$ ipython --no-banner

In [1]: import numpy as np

In [2]: import numpy.linalg as la

In [3]: np.set_printoptions(precision=3, suppress=True, linewidth=200, sign=" ")

In [4]: rng = np.random.default_rng(754)

In [5]: th = rng.uniform(0, 2 * np.pi, 31)

In [6]: q, _ = la.qr(np.array([[-2.0, -0.2], [-0.6, -1.0], [0.9, 0.8], [-0.7, 0.2], [-0.2, 0.6]]))

In [7]: A = 20 * np.c_[np.cos(th), np.sin(th)] @ q.T

In [8]: A
Out[8]: 
array([[  3.877,  13.778, -11.273,  -2.267,  -7.933],
       [ 17.287,  -0.462,  -3.513,   7.673,   5.454],
       [-17.421,  -1.059,   4.692,  -7.294,  -4.491],
       [  0.449, -13.803,  10.326,   4.161,   9.238],
       [-14.585,   6.502,  -1.653,  -8.229,  -8.633],
       [-15.238,  -7.828,   9.317,  -4.398,   0.624],
       [ -7.642, -12.998,  11.525,   0.4  ,   6.297],
       [ 16.921,  -2.058,  -2.226,   7.972,   6.398],
       [-11.136,   9.829,  -4.936,  -7.68 ,  -9.8  ],
       [ 16.042,   6.577,  -8.551,   5.108,   0.44 ],
       [ 10.69 ,  11.713, -11.235,   1.299,  -4.541],
       [ 10.267, -10.43 ,   5.585,   7.474,   9.938],
       [  4.686, -12.987,   8.763,   5.774,   9.962],
       [  1.882,  13.898, -10.918,  -3.171,  -8.606],
       [-14.11 ,   7.086,  -2.2  ,  -8.19 ,  -8.877],
       [-11.188,   9.79 ,  -4.895,  -7.692,  -9.79 ],
       [-16.627,  -5.354,   7.758,  -5.715,  -1.422],
       [ 13.89 ,   9.374, -10.183,   3.366,  -2.046],
       [-14.187,   6.995,  -2.114,  -8.197,  -8.84 ],
       [-12.563, -10.51 ,  10.745,  -2.461,   3.19 ],
       [  2.63 ,  13.875, -11.068,  -2.838,  -8.368],
       [ -3.188, -13.841,  11.166,   2.585,   8.179],
       [ 10.126,  12.005, -11.33 ,   0.968,  -4.902],
       [  3.862,  13.78 , -11.271,  -2.274,  -7.938],
       [ 17.379,   0.287,  -4.099,   7.498,   4.987],
       [  7.985, -11.716,   7.066,   6.848,  10.106],
       [  4.357,  13.72 , -11.337,  -2.041,  -7.752],
       [-14.442,  -8.8  ,   9.874,  -3.772,   1.503],
       [  9.11 , -11.13 ,   6.372,   7.171,  10.055],
       [ -2.529,  13.509,  -9.638,  -4.983,  -9.663],
       [-15.357,   5.412,  -0.657,  -8.253,  -8.144]])

In [9]: # looks like rank 2

In [10]: r = la.matrix_rank(A)

In [11]: r
Out[11]: np.int64(2)

In [12]: ns = la.svd(A)[2][r:].T

In [13]: ns.shape
Out[13]: (5, 3)

In [14]: [int(la.matrix_rank(A[:i])) for i in range(1, len(A) + 1)]
Out[14]: 
[1,
 2,
 2,
 2,
 2,
 2,
 2,
 2,
 2,
 2,
 2,
 2,
 2,
 2,
 2,
 2,
 2,
 2,
 2,
 2,
 2,
 2,
 2,
 2,
 2,
 2,
 2,
 2,
 2,
 2,
 2]

In [15]: [int(la.matrix_rank(np.delete(A, i, axis=0))) for i in range(31)]
Out[15]: 
[2,
 2,
 2,
 2,
 2,
 2,
 2,
 2,
 2,
 2,
 2,
 2,
 2,
 2,
 2,
 2,
 2,
 2,
 2,
 2,
 2,
 2,
 2,
 2,
 2,
 2,
 2,
 2,
 2,
 2,
 2]

In [16]: mat = np.load("m.npy")

In [17]: mat
Out[17]: 
array([[ 1.,  0.,  0.,  0.,  0.,  0.,  0.,  0.,  0.],
       [ 0.,  1.,  0.,  0.,  0.,  0.,  0.,  0.,  0.],
       [ 0.,  0.,  1.,  0.,  0.,  0.,  0.,  0.,  0.],
       [ 0.,  0.,  0.,  1.,  0.,  0.,  0.,  0.,  0.],
       [ 0.,  0.,  0.,  0., -1.,  0.,  0.,  0.,  0.],
       [ 0.,  0.,  0.,  0.,  0., -1.,  0.,  0.,  0.],
       [ 0.,  0.,  0.,  0.,  0.,  0.,  1.,  0.,  0.],
       [ 0.,  0.,  0.,  0.,  0.,  0.,  0.,  1.,  0.],
       [ 0.,  0.,  0.,  0.,  0.,  0.,  0.,  0.,  1.]])

In [18]: vec = np.array([1, 2, 2, 1, 2, 0, 1, 2, 0])

In [19]: [p for p in range(1, 25) if np.allclose(la.matrix_power(mat, p), np.eye(9))]
Out[19]: [2, 4, 6, 8, 10, 12, 14, 16, 18, 20, 22, 24]

In [20]: round(la.norm(vec), 3), round(float(la.norm(mat @ vec)), 3)
Out[20]: (np.float64(4.359), 4.359)

In [21]: 9 - la.matrix_rank(mat - np.eye(9), tol=1e-8)
Out[21]: np.int64(7)

In [22]: np.sort(np.abs(np.degrees(np.angle(la.eigvals(mat)))))
Out[22]: array([   0.,    0.,    0.,    0.,    0.,    0.,    0.,  180.,  180.])

In [23]: la.inv(mat)
Out[23]: 
array([[ 1.,  0.,  0.,  0.,  0.,  0.,  0.,  0.,  0.],
       [ 0.,  1.,  0.,  0.,  0.,  0.,  0.,  0.,  0.],
       [ 0.,  0.,  1.,  0.,  0.,  0.,  0.,  0.,  0.],
       [ 0.,  0.,  0.,  1.,  0.,  0.,  0.,  0.,  0.],
       [-0., -0., -0., -0., -1., -0., -0., -0., -0.],
       [-0., -0., -0., -0., -0., -1., -0., -0., -0.],
       [ 0.,  0.,  0.,  0.,  0.,  0.,  1.,  0.,  0.],
       [ 0.,  0.,  0.,  0.,  0.,  0.,  0.,  1.,  0.],
       [ 0.,  0.,  0.,  0.,  0.,  0.,  0.,  0.,  1.]])

In [24]: Y = la.inv(mat)

In [25]: Y
Out[25]: 
array([[ 1.,  0.,  0.,  0.,  0.,  0.,  0.,  0.,  0.],
       [ 0.,  1.,  0.,  0.,  0.,  0.,  0.,  0.,  0.],
       [ 0.,  0.,  1.,  0.,  0.,  0.,  0.,  0.,  0.],
       [ 0.,  0.,  0.,  1.,  0.,  0.,  0.,  0.,  0.],
       [-0., -0., -0., -0., -1., -0., -0., -0., -0.],
       [-0., -0., -0., -0., -0., -1., -0., -0., -0.],
       [ 0.,  0.,  0.,  0.,  0.,  0.,  1.,  0.,  0.],
       [ 0.,  0.,  0.,  0.,  0.,  0.,  0.,  1.,  0.],
       [ 0.,  0.,  0.,  0.,  0.,  0.,  0.,  0.,  1.]])

In [26]: np.round(la.cond(mat), 3)
Out[26]: np.float64(1.0)

In [27]: (np.abs(Y) > 1e-9).astype(int)
Out[27]: 
array([[ 1,  0,  0,  0,  0,  0,  0,  0,  0],
       [ 0,  1,  0,  0,  0,  0,  0,  0,  0],
       [ 0,  0,  1,  0,  0,  0,  0,  0,  0],
       [ 0,  0,  0,  1,  0,  0,  0,  0,  0],
       [ 0,  0,  0,  0,  1,  0,  0,  0,  0],
       [ 0,  0,  0,  0,  0,  1,  0,  0,  0],
       [ 0,  0,  0,  0,  0,  0,  1,  0,  0],
       [ 0,  0,  0,  0,  0,  0,  0,  1,  0],
       [ 0,  0,  0,  0,  0,  0,  0,  0,  1]])

In [28]: np.allclose(Y, mat.T)
Out[28]: True

In [29]: mat @ Y
Out[29]: 
array([[ 1.,  0.,  0.,  0.,  0.,  0.,  0.,  0.,  0.],
       [ 0.,  1.,  0.,  0.,  0.,  0.,  0.,  0.,  0.],
       [ 0.,  0.,  1.,  0.,  0.,  0.,  0.,  0.,  0.],
       [ 0.,  0.,  0.,  1.,  0.,  0.,  0.,  0.,  0.],
       [ 0.,  0.,  0.,  0.,  1.,  0.,  0.,  0.,  0.],
       [ 0.,  0.,  0.,  0.,  0.,  1.,  0.,  0.,  0.],
       [ 0.,  0.,  0.,  0.,  0.,  0.,  1.,  0.,  0.],
       [ 0.,  0.,  0.,  0.,  0.,  0.,  0.,  1.,  0.],
       [ 0.,  0.,  0.,  0.,  0.,  0.,  0.,  0.,  1.]])

In [30]: K = np.array([[-3, -2, 3, 0, -5, 0, 2, 5, -2, 1],
    ...:     [-5, 0, 4, -5, -1, 3, 1, -3, 5, 4],
    ...:     [4, -3, 2, 5, -3, 5, 3, -5, 5, -3],
    ...:     [1, -1, 4, 3, -5, 1, 5, 2, 0, 0],
    ...:     [1, -2, -1, 5, 3, -1, 2, -5, 1, 4],
    ...:     [-1, 5, 1, 1, 2, 3, -5, 1, -4, 1],
    ...:     [-4, 1, -4, 3, -1, 3, 4, 0, 0, -2],
    ...:     [-2, 0, 2, 3, -1, 5, -3, 5, 1, 4],
    ...:     [-3, -5, -3, 4, -5, 1, 5, 5, -4, 5],
    ...:     [-2, -2, -2, -3, 1, -3, -1, 0, 0, 5]])

In [31]: K
Out[31]: 
array([[-3, -2,  3,  0, -5,  0,  2,  5, -2,  1],
       [-5,  0,  4, -5, -1,  3,  1, -3,  5,  4],
       [ 4, -3,  2,  5, -3,  5,  3, -5,  5, -3],
       [ 1, -1,  4,  3, -5,  1,  5,  2,  0,  0],
       [ 1, -2, -1,  5,  3, -1,  2, -5,  1,  4],
       [-1,  5,  1,  1,  2,  3, -5,  1, -4,  1],
       [-4,  1, -4,  3, -1,  3,  4,  0,  0, -2],
       [-2,  0,  2,  3, -1,  5, -3,  5,  1,  4],
       [-3, -5, -3,  4, -5,  1,  5,  5, -4,  5],
       [-2, -2, -2, -3,  1, -3, -1,  0,  0,  5]])

In [32]: Y = np.array([[-1, 0],
    ...:     [2, 2],
    ...:     [1, -2],
    ...:     [1, 1],
    ...:     [-1, 2],
    ...:     [2, 1],
    ...:     [1, -2],
    ...:     [-2, 2],
    ...:     [-1, -1],
    ...:     [-2, 1]])

In [33]: la.matrix_rank(K @ Y)
Out[33]: np.int64(2)

In [34]: Y.T @ K.T
Out[34]: 
array([[ -1,   5,  24,  12,  -3,  12,  20,  -4, -10, -25],
       [-11, -21, -30, -22,  -3,  33,   4,  21,   0,   3]])

In [35]: arr = np.load("x.npy")

In [36]: arr
Out[36]: 
array([[ 0.   ,  0.421, -0.69 , -0.588],
       [ 0.202, -0.353,  0.458, -0.791],
       [-0.555, -0.727, -0.401, -0.05 ],
       [-0.807,  0.412,  0.39 , -0.164]])

In [37]: np.round(arr[:, 1] @ arr[:, 3], 3)
Out[37]: np.float64(-0.0)

In [38]: la.pinv(arr)
Out[38]: 
array([[ 0.   ,  0.202, -0.555, -0.807],
       [ 0.421, -0.353, -0.727,  0.412],
       [-0.69 ,  0.458, -0.401,  0.39 ],
       [-0.588, -0.791, -0.05 , -0.164]])

In [39]: la.svd(arr, compute_uv=False)
Out[39]: array([ 1.,  1.,  1.,  1.])

In [40]: la.norm(arr, axis=0)
Out[40]: array([ 1.,  1.,  1.,  1.])

In [41]: E = np.loadtxt("out15.csv", delimiter=",")

In [42]: E
Out[42]: 
array([[ 0.62 , -0.271, -0.271, -0.054, -0.163, -0.38 , -0.054, -0.271, -0.271, -0.38 ],
       [-0.271,  0.806, -0.194, -0.039, -0.116, -0.271, -0.039, -0.194, -0.194, -0.271],
       [-0.271, -0.194,  0.806, -0.039, -0.116, -0.271, -0.039, -0.194, -0.194, -0.271],
       [-0.054, -0.039, -0.039,  0.992, -0.023, -0.054, -0.008, -0.039, -0.039, -0.054],
       [-0.163, -0.116, -0.116, -0.023,  0.93 , -0.163, -0.023, -0.116, -0.116, -0.163],
       [-0.38 , -0.271, -0.271, -0.054, -0.163,  0.62 , -0.054, -0.271, -0.271, -0.38 ],
       [-0.054, -0.039, -0.039, -0.008, -0.023, -0.054,  0.992, -0.039, -0.039, -0.054],
       [-0.271, -0.194, -0.194, -0.039, -0.116, -0.271, -0.039,  0.806, -0.194, -0.271],
       [-0.271, -0.194, -0.194, -0.039, -0.116, -0.271, -0.039, -0.194,  0.806, -0.271],
       [-0.38 , -0.271, -0.271, -0.054, -0.163, -0.38 , -0.054, -0.271, -0.271,  0.62 ]])

In [43]: Y = E / np.sqrt((E ** 2).mean(axis=1, keepdims=True))

In [44]: la.norm(Y, axis=1)
Out[44]: array([ 3.162,  3.162,  3.162,  3.162,  3.162,  3.162,  3.162,  3.162,  3.162,  3.162])

In [45]: vec = np.array([1, 2, 0, 1, 1, 1, 2, 1, 0, 1])

In [46]: y = E @ vec

In [47]: y
Out[47]: array([-1.279,  0.372, -1.628,  0.674,  0.023, -1.279,  1.674, -0.628, -1.628, -1.279])

In [48]: np.round(la.solve(E, 4 * y), 3) + 0
Out[48]: array([ 4.,  8.,  0.,  4.,  4.,  4.,  8.,  4.,  0.,  4.])

In [49]: np.round(la.solve(E, y), 3) + 0
Out[49]: array([ 1.,  2.,  0.,  1.,  1.,  1.,  2.,  1.,  0.,  1.])

In [50]: np.round(la.solve(E, y + E[:, 5]), 3) + 0
Out[50]: array([ 1.,  2.,  0.,  1.,  1.,  2.,  2.,  1.,  0.,  1.])
